$ python3 -q
>>> import numpy as np
>>> np.set_printoptions(precision=3, suppress=True, linewidth=140, floatmode="fixed")
>>> A = np.load("block9.npy")
>>> print(A)
[[0.057 0.043 0.228]
 [0.043 0.032 0.171]
 [0.228 0.171 0.911]]
>>> theta = np.radians(90)
>>> r_ = np.eye(3)
>>> r_[2, 2] = r_[1, 1] = np.cos(theta)
>>> r_[2, 1], r_[1, 2] = -np.sin(theta), np.sin(theta)
>>> r_.round(3) + 0
array([[ 1.000,  0.000,  0.000],
       [ 0.000,  0.000,  1.000],
       [ 0.000, -1.000,  0.000]])
>>> B = A @ r_.T
>>> np.allclose(A @ A.T, B @ B.T)
True
>>> np.allclose(np.linalg.norm(A, axis=1), np.linalg.norm(B, axis=1))
True
>>> print(round(np.linalg.det(r_), 3), np.trace(r_))
1.0 1.0
>>> print(B)
[[ 0.057  0.228 -0.043]
 [ 0.043  0.171 -0.032]
 [ 0.228  0.911 -0.171]]
>>> data = np.load("sample9.npy")
>>> data
array([[  0,  -1,   0,   6, -11,  -1],
       [  1,   0,  -6,   0, -10,  -4],
       [  0,   6,   0,   0,  -1,  -2],
       [ -6,   0,   0,   0,  -3,   5],
       [ 11,  10,   1,   3,   0,  -7],
       [  1,   4,   2,  -5,   7,   0]])
>>> x0 = np.array([-3, 5, -1, 0, 1, 0])
>>> np.round(np.linalg.eigvals(data).real, 3) + 0
array([0.000, 0.000, 0.000, 0.000, 0.000, 0.000])
>>> print(round(np.linalg.det(data), 3))
41209.0
>>> q = np.linalg.solve(np.eye(6) - data, np.eye(6) + data)
>>> round(np.linalg.det(q), 3)
np.float64(1.0)
>>> np.round(q @ q.T, 3) + 0
array([[1.000, 0.000, 0.000, 0.000, 0.000, 0.000],
       [0.000, 1.000, 0.000, 0.000, 0.000, 0.000],
       [0.000, 0.000, 1.000, 0.000, 0.000, 0.000],
       [0.000, 0.000, 0.000, 1.000, 0.000, 0.000],
       [0.000, 0.000, 0.000, 0.000, 1.000, 0.000],
       [0.000, 0.000, 0.000, 0.000, 0.000, 1.000]])
>>> x0 = np.array([2, -2, -1, 1, 2, 1])
>>> target = data @ x0
>>> coef, lr = np.zeros(6), 1 / np.linalg.norm(data, 2) ** 2
>>> for i in range(5):
...     coef -= lr * data.T @ (data @ coef - target)
...     if i % 1 == 0: print(i, round(np.linalg.norm(data @ coef - target), 3))
... 
0 18.181
1 15.776
2 13.713
3 11.945
4 10.435
>>> coef
array([ 0.671, -1.187,  0.277,  0.030,  1.368, -0.001])
>>> round(np.linalg.cond(data), 3)
np.float64(11.877)
>>> M = np.load("test17.npy")
>>> M
array([[ 1.940,  0.725, -0.344, -0.593],
       [ 0.725,  2.352,  0.443,  0.113],
       [-0.344,  0.443,  2.605,  0.208],
       [-0.593,  0.113,  0.208,  2.103]])
>>> # equal to its transpose
>>> C2 = M.T @ M
>>> C2
array([[ 4.759,  2.892, -1.366, -2.387],
       [ 2.892,  6.267,  1.970,  0.166],
       [-1.366,  1.970,  7.144,  1.233],
       [-2.387,  0.166,  1.233,  4.830]])
>>> print(np.linalg.matrix_rank(C2))
4
>>> print((M @ M.T).shape)
(4, 4)
>>> blk = np.stack([C2, 3 * C2, C2[::-1]])
>>> print(np.linalg.matrix_rank(blk))
[4 4 4]
>>> blk.shape
(3, 4, 4)
>>> (blk @ C2.T).shape
(3, 4, 4)
>>> vals, evecs = np.linalg.eig(M)
>>> np.sort(np.linalg.eigvals(np.linalg.inv(M)))
array([0.333, 0.333, 0.500, 1.000])
>>> print(np.sort(np.linalg.eigvals(M.T)))
[1.000 2.000 3.000 3.000]
>>> np.round(M @ evecs[:, 0] - vals[0] * evecs[:, 0], 3) + 0
array([0.000, 0.000, 0.000, 0.000])
>>> np.sort(np.linalg.eigvals(M @ M))
array([1.000, 3.999, 8.998, 9.002])
>>> vals
array([1.000, 2.000, 3.000, 3.000])
>>> r0, g = M[0], M[3]
>>> round(float(r0 @ r0), 3)
4.759
>>> p = (r0 @ g) / (r0 @ r0) * r0
>>> np.round(np.linalg.norm(r0 + g) ** 2 + np.linalg.norm(r0 - g) ** 2, 3)
np.float64(19.179)
>>> p
array([-0.973, -0.364,  0.173,  0.297])
>>> np.linalg.matrix_rank(np.outer(r0, g))
np.int64(1)
>>> np.round((g - p) @ r0, 3)
np.float64(-0.0)
>>> W0 = np.loadtxt("m.csv", delimiter=",")
>>> W0
array([[-1.796, -0.600,  0.600],
       [-2.366, -0.800,  0.400],
       [ 5.101,  1.700, -1.300],
       [-1.195, -0.400, -0.900],
       [ 3.303,  1.100, -2.900],
       [ 1.477,  0.500,  3.000],
       [ 1.808,  0.600,  0.100],
       [ 0.321,  0.100,  0.100],
       [-0.592, -0.200,  0.100],
       [ 3.026,  1.000, -1.000],
       [ 0.578,  0.200, -0.900],
       [ 0.562,  0.200,  0.700],
       [ 0.535,  0.200,  0.100],
       [ 1.225,  0.400, -3.000],
       [ 1.808,  0.600, -0.800],
       [ 1.169,  0.400, -0.200],
       [ 3.310,  1.100,  0.900],
       [-3.890, -1.300,  0.400],
       [ 0.331,  0.100, -0.100],
       [ 0.601,  0.200,  1.100],
       [-4.548, -1.500,  0.900],
       [-2.734, -0.900,  1.500],
       [-2.694, -0.900, -0.600],
       [-2.404, -0.800, -0.900],
       [-5.118, -1.700,  1.500],
       [ 1.179,  0.400, -0.400]])
>>> C2 = np.cov(W0, rowvar=False)
>>> C2.shape
(3, 3)
>>> np.polyfit(W0[:, 2], W0[:, 1], 1)
array([-0.253, -0.027])
>>> np.corrcoef(W0.T)
array([[ 1.000,  1.000, -0.384],
       [ 1.000,  1.000, -0.381],
       [-0.384, -0.381,  1.000]])
>>> np.argwhere(np.triu(np.abs(np.corrcoef(W0.T)) > 0.8, 1))
array([[0, 1]])
>>> np.median(W0, axis=0)
array([0.548, 0.200, 0.100])
>>> mat = np.load("layer1.npy")
>>> mat
array([[ 0.300,  0.300,  0.100,  0.300, -0.100,  0.100],
       [ 0.300,  0.300,  0.100,  0.300, -0.100,  0.100],
       [ 0.100,  0.100,  0.033,  0.100, -0.033,  0.033],
       [ 0.300,  0.300,  0.100,  0.300, -0.100,  0.100],
       [-0.100, -0.100, -0.033, -0.100,  0.033, -0.033],
       [ 0.100,  0.100,  0.033,  0.100, -0.033,  0.033]])
>>> left, sigma, Vh = np.linalg.svd(mat)
>>> evecs = Vh[:(sigma > 1e-8).sum()]
>>> rng = np.random.default_rng(39)
>>> x0 = mat[1] + -2 * mat[3] + rng.integers(2) * np.eye(6)[5]
>>> x0
array([-0.300, -0.300, -0.100, -0.300,  0.100,  0.900])
>>> evecs.T @ evecs
array([[ 0.300,  0.300,  0.100,  0.300, -0.100,  0.100],
       [ 0.300,  0.300,  0.100,  0.300, -0.100,  0.100],
       [ 0.100,  0.100,  0.033,  0.100, -0.033,  0.033],
       [ 0.300,  0.300,  0.100,  0.300, -0.100,  0.100],
       [-0.100, -0.100, -0.033, -0.100,  0.033, -0.033],
       [ 0.100,  0.100,  0.033,  0.100, -0.033,  0.033]])
>>> print(round(np.linalg.norm(x0 - evecs.T @ evecs @ x0), 3))
0.983
>>> np.linalg.matrix_rank(np.vstack([mat, x0]))
np.int64(2)
>>> vals, evecs = np.linalg.eigh(mat)
>>> x0 = np.array([2, 1, 2, 2, 2, 1])
>>> print(np.round(x0 @ mat @ x0 / (x0 @ x0), 3), round(vals[0], 3), round(float(vals[-1]), 3))
0.474 -0.0 1.0
>>> print(evecs * np.maximum(vals, 0) @ evecs.T)
[[ 0.300  0.300  0.100  0.300 -0.100  0.100]
 [ 0.300  0.300  0.100  0.300 -0.100  0.100]
 [ 0.100  0.100  0.033  0.100 -0.033  0.033]
 [ 0.300  0.300  0.100  0.300 -0.100  0.100]
 [-0.100 -0.100 -0.033 -0.100  0.033 -0.033]
 [ 0.100  0.100  0.033  0.100 -0.033  0.033]]
>>> round(float(np.abs(mat).sum(axis=1).max()), 3), round(float(np.abs(vals).max()), 3)
(1.2, 1.0)
>>> evecs * np.abs(vals) @ evecs.T
array([[ 0.300,  0.300,  0.100,  0.300, -0.100,  0.100],
       [ 0.300,  0.300,  0.100,  0.300, -0.100,  0.100],
       [ 0.100,  0.100,  0.033,  0.100, -0.033,  0.033],
       [ 0.300,  0.300,  0.100,  0.300, -0.100,  0.100],
       [-0.100, -0.100, -0.033, -0.100,  0.033, -0.033],
       [ 0.100,  0.100,  0.033,  0.100, -0.033,  0.033]])
>>> np.round(x0 @ mat @ x0, 3)
np.float64(8.533)
>>> np.round(np.linalg.eigvalsh(mat[1:, 1:]), 3) + 0
array([0.000, 0.000, 0.000, 0.000, 0.700])
>>> K = np.load("case9.npy")
>>> print(K)
[[-2  2  1 -2]
 [ 0  0  0  0]
 [ 0  0  0  0]
 [ 0  0  0  0]
 [-1 -4  2  1]
 [-3  0  2 -3]
 [ 0  0  0  0]
 [ 0 -2  1  2]
 [-2  2  1 -2]
 [-2  3  0  0]
 [ 0  1 -1  2]
 [ 0 -1  0  4]
 [ 0  0  0  0]
 [ 0  0  0  0]
 [ 0  0  0  0]
 [ 0  1 -1  2]
 [-2  3  0  0]
 [-1 -2  1 -1]
 [ 0  0  0  0]
 [ 0  0  0  0]
 [ 0  0  0  0]
 [-1 -2  1 -1]
 [-3 -1  2  1]
 [ 0 -2  1  2]
 [-2  2  1 -2]
 [ 0  0  0  0]
 [ 0  1 -1  2]
 [ 0  1 -1  2]
 [ 0  1 -1  2]]
>>> idx = W0[:, 0] > np.median(W0[:, 0])
>>> r0 = W0[idx].mean(axis=0) - W0[~idx].mean(axis=0)
>>> idx.astype(int)
array([0, 0, 1, 0, 1, 1, 1, 0, 0, 1, 1, 1, 0, 1, 1, 1, 1, 0, 0, 1, 0, 0, 0, 0, 0, 1])
>>> print(r0)
[ 3.946  1.315 -0.600]
>>> ((W0 - W0.mean(axis=0)) @ r0 > 0).astype(int)
array([0, 0, 1, 0, 1, 1, 1, 1, 0, 1, 1, 1, 1, 1, 1, 1, 1, 0, 1, 1, 0, 0, 0, 0, 0, 1])
>>> B = np.array([[-1, -1], [-2, 2]])
>>> W2 = np.kron(B, A)
>>> W2.shape
(6, 6)
>>> print(np.linalg.matrix_rank(W2))
2
>>> x0 = np.array([3, 1, 2, 3])
>>> target = K @ x0
>>> np.round(np.linalg.pinv(K) @ K, 3) + 0
array([[1.000, 0.000, 0.000, 0.000],
       [0.000, 1.000, 0.000, 0.000],
       [0.000, 0.000, 1.000, 0.000],
       [0.000, 0.000, 0.000, 1.000]])
>>> np.linalg.lstsq(K, target)[0]
array([3.000, 1.000, 2.000, 3.000])
>>> print(target)
[ -8   0   0   0   0 -14   0   6  -8  -3   5  11   0   0   0   5  -3  -6   0   0   0  -6  -3   6  -8   0   5   5   5]
>>> target = target + 0.05 * rng.normal(size=29)
>>> print(target)
[ -7.985   0.009  -0.043  -0.058   0.017 -13.978   0.095   5.969  -7.979  -2.991   4.989  10.936  -0.074   0.098  -0.024   5.101  -2.964
  -6.031   0.023  -0.075  -0.023  -5.998  -2.983   5.976  -8.050  -0.007   5.007   4.983   4.994]
>>> coef, *_ = np.linalg.lstsq(K, target)
>>> coef
array([2.980, 0.992, 1.969, 2.994])
>>> coef.round()
array([3.000, 1.000, 2.000, 3.000])
>>> [round(float(np.linalg.norm(np.linalg.solve(K.T @ K + lam * np.eye(4), K.T @ target))), 2) for lam in (0, 1, 10, 100)]
[4.76, 3.59, 2.7, 1.4]
